% ipython --no-banner

In [1]: import numpy as np

In [2]: from numpy import linalg as LA

In [3]: np.set_printoptions(precision=1, suppress=True, linewidth=140, floatmode="fixed")

In [4]: def rd(a):
   ...:     return np.round(a, 1) + 0
   ...: 

In [5]: feats = np.load("a.npy")

In [6]: print(rd(feats))
[[ 1.0  0.0  0.1 -0.1]
 [ 0.0  1.0 -0.1  0.1]
 [ 0.1 -0.1  0.4  0.5]
 [-0.1  0.1  0.5  0.7]]

In [7]: x = np.array([0, 2, 1, 2])

In [8]: print(rd(np.trace(feats)))
3.0

In [9]: print(rd((x - feats @ x) @ (feats @ x)))
0.0

In [10]: print(rd(feats @ feats @ x))
[0.0 2.0 1.1 1.9]

In [11]: P = np.triu(np.array([[1, 2, 0, 0], [0, 1, -1, 1], [2, 0, 1, 2], [0, -2, 2, 1]]), 1) + np.eye(4)

In [12]: out = P @ feats @ LA.inv(P)

In [13]: print(rd(np.poly(out)))
[ 1.0 -3.0  3.0 -1.0  0.0]

In [14]: print(rd(out))
[[ 1.0  0.0 -0.2  0.4]
 [-0.1  1.4  1.4 -3.9]
 [ 0.0  0.1  1.4 -1.2]
 [-0.1  0.2  0.6 -0.8]]

In [15]: print(np.trace(out), rd(np.trace(feats)))
3.0 3.0

In [16]: Uu, sig, VT = LA.svd(out)

In [17]: evecs = VT[:(sig > 1e-8).sum()]

In [18]: rng = np.random.default_rng(75453)

In [19]: x = out[1] + 5 * out[0] + rng.integers(2) * np.eye(4)[3]

In [20]: print(rd(x))
[ 4.9  1.2  0.6 -1.8]

In [21]: print(LA.matrix_rank(np.vstack([out, x])))
3

In [22]: print(rd(np.diag(evecs.T @ evecs)))
[1.0 0.2 0.9 0.8]

In [23]: print(np.allclose(evecs.T @ evecs @ x, x))
True

In [24]: print(rd(evecs.T @ evecs))
[[ 1.0  0.1  0.0  0.0]
 [ 0.1  0.2 -0.2 -0.4]
 [ 0.0 -0.2  0.9 -0.1]
 [ 0.0 -0.4 -0.1  0.8]]

In [25]: evals, evecs = LA.eigh(feats)

In [26]: print(rd(evecs.T @ evecs))
[[1.0 0.0 0.0 0.0]
 [0.0 1.0 0.0 0.0]
 [0.0 0.0 1.0 0.0]
 [0.0 0.0 0.0 1.0]]

In [27]: print(np.unique(evals.round(6) + 0, return_counts=True)[1])
[1 3]

In [28]: J = np.load("out6.npy")

In [29]: print(J)
[[ 0.0 -2.0  1.0 -1.0]
 [ 5.0  5.0 -1.0 -1.0]
 [ 1.0 -2.0  4.0 -5.0]
 [-1.0 -2.0  1.0  0.0]]

In [30]: out = np.array([[0, 2], [0, 1]])

In [31]: basis = np.kron(out, J)

In [32]: print(basis)
[[  0.0  -0.0   0.0  -0.0   0.0  -4.0   2.0  -2.0]
 [  0.0   0.0  -0.0  -0.0  10.0  10.0  -2.0  -2.0]
 [  0.0  -0.0   0.0  -0.0   2.0  -4.0   8.0 -10.0]
 [ -0.0  -0.0   0.0   0.0  -2.0  -4.0   2.0   0.0]
 [  0.0  -0.0   0.0  -0.0   0.0  -2.0   1.0  -1.0]
 [  0.0   0.0  -0.0  -0.0   5.0   5.0  -1.0  -1.0]
 [  0.0  -0.0   0.0  -0.0   1.0  -2.0   4.0  -5.0]
 [ -0.0  -0.0   0.0   0.0  -1.0  -2.0   1.0   0.0]]

In [33]: print(LA.matrix_rank(basis))
4

In [34]: print(rd(LA.norm(basis, 2)), rd(LA.norm(out, 2) * LA.norm(J, 2)))
17.9 17.9

In [35]: rank = LA.matrix_rank(basis)

In [36]: print(rank)
4

In [37]: ns = LA.svd(basis)[2][rank:].T

In [38]: print([int(LA.matrix_rank(np.delete(basis, i, axis=0))) for i in range(8)])
[4, 4, 4, 4, 4, 4, 4, 4]

In [39]: print(np.allclose(basis @ ns, 0))
True

In [40]: print(rd(ns @ ns.T))
[[1.0 0.0 0.0 0.0 0.0 0.0 0.0 0.0]
 [0.0 1.0 0.0 0.0 0.0 0.0 0.0 0.0]
 [0.0 0.0 1.0 0.0 0.0 0.0 0.0 0.0]
 [0.0 0.0 0.0 1.0 0.0 0.0 0.0 0.0]
 [0.0 0.0 0.0 0.0 0.0 0.0 0.0 0.0]
 [0.0 0.0 0.0 0.0 0.0 0.0 0.0 0.0]
 [0.0 0.0 0.0 0.0 0.0 0.0 0.0 0.0]
 [0.0 0.0 0.0 0.0 0.0 0.0 0.0 0.0]]

In [41]: print([int(LA.matrix_rank(basis[:i])) for i in range(1, len(basis) + 1)])
[1, 2, 3, 4, 4, 4, 4, 4]

In [42]: print(np.allclose(J, J.T))
False

In [43]: J.inv()
Traceback (most recent call last):
  Cell In[43], line 1
    J.inv()
AttributeError: 'numpy.ndarray' object has no attribute 'inv'


In [44]: assert J == J.T
Traceback (most recent call last):
  Cell In[44], line 1
    assert J == J.T
ValueError: The truth value of an array with more than one element is ambiguous. Use a.any() or a.all()


In [45]: LA.determinant(J)
Traceback (most recent call last):
  Cell In[45], line 1
    LA.determinant(J)
AttributeError: module 'numpy.linalg' has no attribute 'determinant'


In [46]: print(np.einsum("ij,ji->", J, J))
23.0

In [47]: print(np.kron(np.eye(2, dtype=int), J))
[[ 0.0 -2.0  1.0 -1.0  0.0 -0.0  0.0 -0.0]
 [ 5.0  5.0 -1.0 -1.0  0.0  0.0 -0.0 -0.0]
 [ 1.0 -2.0  4.0 -5.0  0.0 -0.0  0.0 -0.0]
 [-1.0 -2.0  1.0  0.0 -0.0 -0.0  0.0  0.0]
 [ 0.0 -0.0  0.0 -0.0  0.0 -2.0  1.0 -1.0]
 [ 0.0  0.0 -0.0 -0.0  5.0  5.0 -1.0 -1.0]
 [ 0.0 -0.0  0.0 -0.0  1.0 -2.0  4.0 -5.0]
 [-0.0 -0.0  0.0  0.0 -1.0 -2.0  1.0  0.0]]

In [48]: print(rd(LA.det(2 * J)), rd(LA.det(J)))
288.0 18.0

In [49]: print(rd(LA.det(J[::-1])))
18.0

In [50]: print(rd(LA.eigvals(J)))
[3.0 2.0 1.0 3.0]

In [51]: basis = np.array([[3, 2, 3], [2, 2, 2], [2, 1, 1]])

In [52]: m1 = np.repeat(basis, 24 // 3, axis=0)

In [53]: m1 = m1 + 0.1 * rng.normal(size=m1.shape)

In [54]: print(rd(m1))
[[3.0 2.1 3.0]
 [3.1 2.0 3.0]
 [3.0 1.9 3.0]
 [3.1 2.1 2.9]
 [3.1 1.9 3.0]
 [3.0 2.0 3.2]
 [3.1 2.0 2.9]
 [3.0 1.8 2.9]
 [2.0 2.0 2.0]
 [2.1 2.1 1.9]
 [2.0 2.0 2.0]
 [2.0 1.8 1.9]
 [2.0 2.0 1.9]
 [1.8 2.2 2.1]
 [2.0 1.9 2.1]
 [1.9 2.0 2.0]
 [1.9 1.0 1.2]
 [2.1 1.0 1.0]
 [2.0 1.0 0.9]
 [2.2 1.2 0.9]
 [1.9 1.0 0.9]
 [1.9 1.0 1.1]
 [2.0 1.0 1.0]
 [2.0 1.2 1.0]]

In [55]: x = np.array([2, 2, 1])

In [56]: print(LA.norm(m1 @ x) <= LA.norm(m1, 2) * LA.norm(x) + 1e-9)
True

In [57]: print(rd(m1 @ np.eye(3)[0]))
[3.0 3.1 3.0 3.1 3.1 3.0 3.1 3.0 2.0 2.1 2.0 2.0 2.0 1.8 2.0 1.9 1.9 2.1 2.0 2.2 1.9 1.9 2.0 2.0]
